$ ipython --no-banner

In [1]: import numpy as np

In [2]: from numpy import linalg as LA

In [3]: np.set_printoptions(precision=2, suppress=True, linewidth=120)

In [4]: sig = 5 * 0.7 ** np.arange(3)

In [5]: rng = np.random.default_rng(64)

In [6]: M = rng.normal(size=(10, 3)) * rng.permutation(sig)

In [7]: M
Out[7]: 
array([[-1.28, -0.9 , -5.03],
       [ 1.55,  6.75,  4.33],
       [-2.45, -0.02, -1.05],
       [-0.92,  1.29, -3.29],
       [-3.21, -3.52, -3.37],
       [ 1.89, -0.3 ,  2.96],
       [ 1.18, -2.23, -4.17],
       [-1.38,  4.44,  2.26],
       [-0.43,  2.87, -0.66],
       [-3.01,  9.1 ,  1.37]])

In [8]: r0 = np.array([0, 0])

In [9]: np.convolve(M[4], r0)
Out[9]: array([0., 0., 0., 0.])

In [10]: np.cross(M[4, :3], M[2, :3])
Out[10]: array([ 3.63,  4.88, -8.56])

In [11]: print(np.polyval(r0, M[4]))
[0. 0. 0.]

In [12]: m1 = np.load("run16.npy")

In [13]: m1
Out[13]: 
array([[1.  , 0.9 , 0.81],
       [0.9 , 1.  , 0.9 ],
       [0.81, 0.9 , 1.  ]])

In [14]: # symmetric, so the eigenvalues are real

In [15]: C2 = np.cov(M, rowvar=False)

In [16]: C2
Out[16]: 
array([[ 3.43, -0.24,  1.99],
       [-0.24, 16.18,  9.11],
       [ 1.99,  9.11, 10.72]])

In [17]: print(np.polyfit(M[:, 2], M[:, 0], 1))
[ 0.19 -0.68]

In [18]: np.argwhere(np.triu(np.abs(np.corrcoef(M.T)) > 0.8, 1))
Out[18]: array([], shape=(0, 2), dtype=int64)

In [19]: x = np.ones(3)

In [20]: for _ in range(6):
    ...:     x = m1 @ x
    ...:     x /= LA.norm(x)
    ...:     print(round(x @ m1 @ x, 2))
    ...: 
2.74
2.74
2.74
2.74
2.74
2.74

In [21]: x
Out[21]: array([0.57, 0.59, 0.57])

In [22]: evals, vecs = LA.eigh(m1)

In [23]: np.round(vecs.T @ m1 @ vecs, 2) + 0
Out[23]: 
array([[0.07, 0.  , 0.  ],
       [0.  , 0.19, 0.  ],
       [0.  , 0.  , 2.74]])

In [24]: print(vecs @ np.diag(evals) @ vecs.T)
[[1.   0.9  0.81]
 [0.9  1.   0.9 ]
 [0.81 0.9  1.  ]]

In [25]: np.abs(vecs[:, -1]).round(6).argmax()
Out[25]: np.int64(1)

In [26]: print(LA.svd(m1, compute_uv=False))
[2.74 0.19 0.07]

In [27]: np.round(LA.eigvalsh(m1 @ m1), 2) + 0
Out[27]: array([0.  , 0.04, 7.51])

In [28]: np.unique(evals.round(6) + 0, return_counts=True)[1]
Out[28]: array([1, 1, 1])
